$ ipython --no-banner

In [1]: import numpy as np

In [2]: np.set_printoptions(precision=2, suppress=True, linewidth=100)

In [3]: rng = np.random.default_rng(547096)

In [4]: K = np.eye(4, dtype=int)[rng.permutation(4)] * np.array([5, 4, 1, 4])

In [5]: K
Out[5]: 
array([[5, 0, 0, 0],
       [0, 0, 1, 0],
       [0, 4, 0, 0],
       [0, 0, 0, 4]])

In [6]: O = K.astype(float).copy()

In [7]: for j in range(4):
   ...:     O[:, j] -= O[:, :j] @ (O[:, :j].T @ O[:, j])
   ...:     O[:, j] /= np.linalg.norm(O[:, j])
   ...: 

In [8]: O.T @ K
Out[8]: 
array([[5., 0., 0., 0.],
       [0., 4., 0., 0.],
       [0., 0., 1., 0.],
       [0., 0., 0., 4.]])

In [9]: O
Out[9]: 
array([[1., 0., 0., 0.],
       [0., 0., 1., 0.],
       [0., 1., 0., 0.],
       [0., 0., 0., 1.]])

In [10]: out = K[0, 0] * K[1:] - np.outer(K[1:, 0], K[0])

In [11]: out
Out[11]: 
array([[ 0,  0,  5,  0],
       [ 0, 20,  0,  0],
       [ 0,  0,  0, 20]])

In [12]: K[:, 0] / K[0, 0]
Out[12]: array([1., 0., 0., 0.])

In [13]: np.linalg.pinv(out)
Out[13]: 
array([[0.  , 0.  , 0.  ],
       [0.  , 0.05, 0.  ],
       [0.2 , 0.  , 0.  ],
       [0.  , 0.  , 0.05]])

In [14]: out.T @ out
Out[14]: 
array([[  0,   0,   0,   0],
       [  0, 400,   0,   0],
       [  0,   0,  25,   0],
       [  0,   0,   0, 400]])

In [15]: np.linalg.svd(out, compute_uv=False)
Out[15]: array([20., 20.,  5.])

In [16]: np.linalg.norm(out, axis=0)
Out[16]: array([ 0., 20.,  5., 20.])

In [17]: out = np.array([[1, 1], [1, -1]])

In [18]: X = np.kron(out, np.kron(out, out))[rng.permutation(8)][:6]

In [19]: X
Out[19]: 
array([[ 1,  1, -1, -1,  1,  1, -1, -1],
       [ 1, -1,  1, -1,  1, -1,  1, -1],
       [ 1,  1,  1,  1,  1,  1,  1,  1],
       [ 1,  1, -1, -1, -1, -1,  1,  1],
       [ 1, -1, -1,  1, -1,  1,  1, -1],
       [ 1, -1, -1,  1,  1, -1, -1,  1]])

In [20]: round(float(np.linalg.norm(X[1] - X[5])), 2)
Out[20]: 4.0

In [21]: np.linalg.norm(X, axis=1).argmax()
Out[21]: np.int64(0)

In [22]: np.linalg.norm(X, axis=0)
Out[22]: array([2.45, 2.45, 2.45, 2.45, 2.45, 2.45, 2.45, 2.45])
